$ ipython --no-banner

In [1]: import numpy as np

In [2]: from numpy import linalg as LA

In [3]: np.set_printoptions(suppress=True, linewidth=100)

In [4]: def tidy(a):
   ...:     return np.round(a, 2) + 0
   ...: 

In [5]: K = np.loadtxt("mat.csv", delimiter=",")

In [6]: print(K)
[[-3. -1. -2.]
 [ 1.  7. -1.]
 [-2. -3.  7.]]

In [7]: P = np.triu(np.array([[-2, 3, -1], [1, 2, 1], [3, -3, -2]]), 1) + np.eye(3)

In [8]: other = P @ K @ LA.inv(P)

In [9]: print(tidy(LA.det(other)))
-155.0

In [10]: print(P @ K - K @ P)
[[  5.  33. -12.]
 [ -2.  -6.   1.]
 [  0.   6.   1.]]

In [11]: print(tidy(np.poly(other)))
[  1. -11.   1. 155.]

In [12]: print(other)
[[  2.  17. -27.]
 [ -1.   7.  -2.]
 [ -2.   3.   2.]]

In [13]: other = K / LA.norm(K, axis=1, keepdims=True)

In [14]: G = other @ other.T

In [15]: print(tidy(G[0]))
[ 1.   -0.3  -0.17]

In [16]: print(tidy(np.degrees(np.arccos(np.clip(G[0, 2], -1, 1)))))
99.77

In [17]: A = np.load("out0.npy")

In [18]: print(A)
[[ 0 -1 -2  0]
 [ 1  0  1  0]
 [ 2 -1  0  0]
 [ 0  0  0  0]]

In [19]: W = np.array([[4, 9, 2], [9, 6, 2], [4, 9, 3], [3, 3, 2]])

In [20]: b = np.array([5, 3, 2])

In [21]: H = np.maximum(A @ W + b, 0)

In [22]: print((H > 0).mean(axis=0))
[0.75 0.75 0.75]

In [23]: print(LA.matrix_rank(H))
3

In [24]: Z = np.array([[2, 1], [1, 0], [0, 0]])

In [25]: print(H @ Z)
[[ 0  0]
 [47 13]
 [23  4]
 [13  5]]

In [26]: print(W @ Z)
[[17  4]
 [24  9]
 [17  4]
 [ 9  3]]

In [27]: x = np.array([-3, 2, -2, 3])

In [28]: print(tidy(LA.eigvals(A).real))
[0. 0. 0. 0.]

In [29]: print(tidy(LA.svd(A, compute_uv=False)))
[2.45 2.45 0.   0.  ]

In [30]: print(tidy(LA.det(A)))
0.0

In [31]: q = LA.solve(np.eye(4) - A, np.eye(4) + A)

In [32]: print(tidy(q @ q.T))
[[1. 0. 0. 0.]
 [0. 1. 0. 0.]
 [0. 0. 1. 0.]
 [0. 0. 0. 1.]]

In [33]: print(tidy(LA.det(q)))
1.0

In [34]: P = np.triu(np.array([[2, -2, 3, -2], [-3, -1, -1, -2], [1, 3, 0, -2], [-2, 0, 3, 3]]), 1) + np.eye(4)

In [35]: other = P @ A @ LA.inv(P)

In [36]: print(other)
[[  4.   4. -12.  -8.]
 [ -1.  -1.   3.   2.]
 [  2.   3.  -3.   4.]
 [  0.   0.   0.   0.]]

In [37]: print(tidy(LA.det(other)))
0.0

In [38]: arr = np.array([[1.0, 0.2], [0.2, 1.0]])

In [39]: evals, V = LA.eigh(arr)

In [40]: print(tidy(LA.svd(arr, compute_uv=False)))
[1.2 0.8]

In [41]: print(evals)
[0.8 1.2]

In [42]: print(tidy(V.T @ arr @ V))
[[0.8 0. ]
 [0.  1.2]]

In [43]: print(tidy(LA.eigvalsh(arr @ arr)))
[0.64 1.44]

In [44]: print(np.abs(V[:, -1]).round(6).argmax())
0

In [45]: print(tidy(V @ np.diag(evals) @ V.T))
[[1.  0.2]
 [0.2 1. ]]

In [46]: x = np.array([-1, 1])

In [47]: a = np.maximum(arr @ x, 0)

In [48]: print(tidy(arr.T @ a))
[0.16 0.8 ]

In [49]: print(np.flatnonzero(a > 1e-9))
[1]

In [50]: print(tidy(np.tanh(arr @ x)))
[-0.66  0.66]

In [51]: feats = np.load("w.npy")

In [52]: print(feats)
[[3 0 0]
 [0 3 0]
 [0 0 1]]

In [53]: print(tidy(np.sort(np.abs(LA.eigvals(feats)))))
[1. 3. 3.]

In [54]: print(np.allclose(feats, feats.T))
True

In [55]: print(tidy(LA.det(feats)))
9.0

In [56]: print(np.trace(feats))
7

In [57]: E = np.load("dump.npy")

In [58]: print(E)
[[ 0.9  1.9  1.5 -0.6]
 [-0.4 -2.6 -0.7  0.7]
 [ 0.4  0.3  1.1 -1.6]
 [ 0.9  0.2  0.4 -0.9]]

In [59]: other = LA.inv(E)

In [60]: print(np.allclose(other, E.T))
False

In [61]: print((np.abs(other) > 1e-9).astype(int))
[[1 1 1 1]
 [1 1 1 1]
 [1 1 1 1]
 [1 1 1 1]]

In [62]: print(tidy(E @ other))
[[1. 0. 0. 0.]
 [0. 1. 0. 0.]
 [0. 0. 1. 0.]
 [0. 0. 0. 1.]]

In [63]: print(tidy(LA.det(E) * LA.det(other)))
1.0

In [64]: print(tidy(LA.cond(E)))
7.03

In [65]: print(E[0] @ E[3])
2.33

In [66]: print(tidy(LA.norm(E, axis=1)))
[2.65 2.81 2.   1.35]

In [67]: print(tidy(LA.norm(E[0] - E[3])))
2.05

In [68]: print(tidy(LA.norm(E, "nuc")))
7.16

In [69]: print(tidy(LA.norm(E, 1)), tidy(LA.norm(E, np.inf)))
5.0 4.9

In [70]: print(LA.norm(E, axis=1).argmax())
1

In [71]: rng = np.random.default_rng(61644)

In [72]: idx = rng.permutation(4)

In [73]: print(idx)
[3 1 0 2]

In [74]: other = E[idx][:, idx]

In [75]: print(np.allclose(other, E))
False

In [76]: other = np.array([[-2]])

In [77]: Z = np.array([[5, 5], [0, 1]])

In [78]: X = np.block([[other, np.zeros((1, 2))], [np.zeros((2, 1)), Z]])

In [79]: print(X)
[[-2.  0.  0.]
 [ 0.  5.  5.]
 [ 0.  0.  1.]]

In [80]: def softmax(z):
    ...:     e = np.exp(z - z.max(axis=-1, keepdims=True))
    ...:     return e / e.sum(axis=-1, keepdims=True)
    ...: 

In [81]: print(tidy(softmax(X[1] + -3)))
[0.  0.5 0.5]

In [82]: print(tidy(softmax(X[1])))
[0.  0.5 0.5]

In [83]: scores = X @ X.T / np.sqrt(3)

In [84]: print(tidy(softmax(scores)))
[[0.83 0.08 0.08]
 [0.   1.   0.  ]
 [0.05 0.87 0.09]]

In [85]: print(softmax(scores).round(6).argmax(axis=1))
[0 1 1]

In [86]: print(LA.matrix_rank(X - X[0, 0] * np.eye(3)))
2

In [87]: print(X @ X)
[[ 4.  0.  0.]
 [ 0. 25. 30.]
 [ 0.  0.  1.]]

In [88]: print(tidy(LA.matrix_power(X - np.diag(np.diag(X)), 3)))
[[0. 0. 0.]
 [0. 0. 0.]
 [0. 0. 0.]]

In [89]: print([int(LA.matrix_rank(LA.matrix_power(X, p))) for p in range(1, 4)])
[3, 3, 3]

In [90]: print(np.prod(np.diag(X)), tidy(LA.det(X)))
-10.0 -10.0

In [91]: print(tidy(LA.svd(X, compute_uv=False)))
[7.11 2.   0.7 ]

In [92]: print(np.unravel_index(np.abs(X).argmax(), X.shape))
(np.int64(1), np.int64(1))

In [93]: print(np.count_nonzero(X))
4

In [94]: print(X - X[0])
[[0. 0. 0.]
 [2. 5. 5.]
 [2. 0. 1.]]

In [95]: print(np.diff(X, axis=0))
[[ 2.  5.  5.]
 [ 0. -5. -4.]]

In [96]: print(np.abs(X).max())
5.0

In [97]: print(LA.matrix_rank(X))
3

In [98]: u, g = X[2], X[0]

In [99]: print(u @ g)
0.0

In [100]: pr = (u @ g) / (u @ u) * u

In [101]: print(np.outer(u, g))
[[-0.  0.  0.]
 [-0.  0.  0.]
 [-2.  0.  0.]]

In [102]: print(g - pr)
[-2.  0.  0.]

In [103]: theta = np.deg2rad(79)

In [104]: m1 = np.eye(3)

In [105]: m1[np.ix_([2, 1], [2, 1])] = [[np.cos(theta), -np.sin(theta)], [np.sin(theta), np.cos(theta)]]

In [106]: print(tidy(m1))
[[ 1.    0.    0.  ]
 [ 0.    0.19  0.98]
 [ 0.   -0.98  0.19]]

In [107]: print((m1 != 0).astype(int))
[[1 0 0]
 [0 1 1]
 [0 1 1]]

In [108]: print(tidy(np.sort(LA.eigvals(m1).real)))
[0.19 0.19 1.  ]

In [109]: print((LA.matrix_power((m1 != 0) + (m1.T != 0) + np.eye(3), 3) > 0).astype(int))
[[1 0 0]
 [0 1 1]
 [0 1 1]]

In [110]: P = np.triu(np.array([[0, 0, -2], [2, -1, -2], [1, 2, -1]]), 1) + np.eye(3)

In [111]: other = P @ m1 @ LA.inv(P)

In [112]: print(tidy(np.poly(other)))
[ 1.   -1.38  1.38 -1.  ]

In [113]: print(tidy(P @ m1 - m1 @ P))
[[ 0.    1.96  1.62]
 [ 0.    1.96  0.  ]
 [ 0.    0.   -1.96]]

In [114]: print(LA.matrix_rank(other))
3

In [115]: x = np.array([-3, -3, -3])

In [116]: y = m1 @ x

In [117]: print(tidy(y))
[-3.   -3.52  2.37]

In [118]: print(tidy(LA.solve(m1.T, m1[0])))
[1. 0. 0.]

In [119]: print(tidy(LA.solve(m1, m1[:, 0])))
[1. 0. 0.]

In [120]: print(tidy(LA.solve(m1, y)))
[-3. -3. -3.]
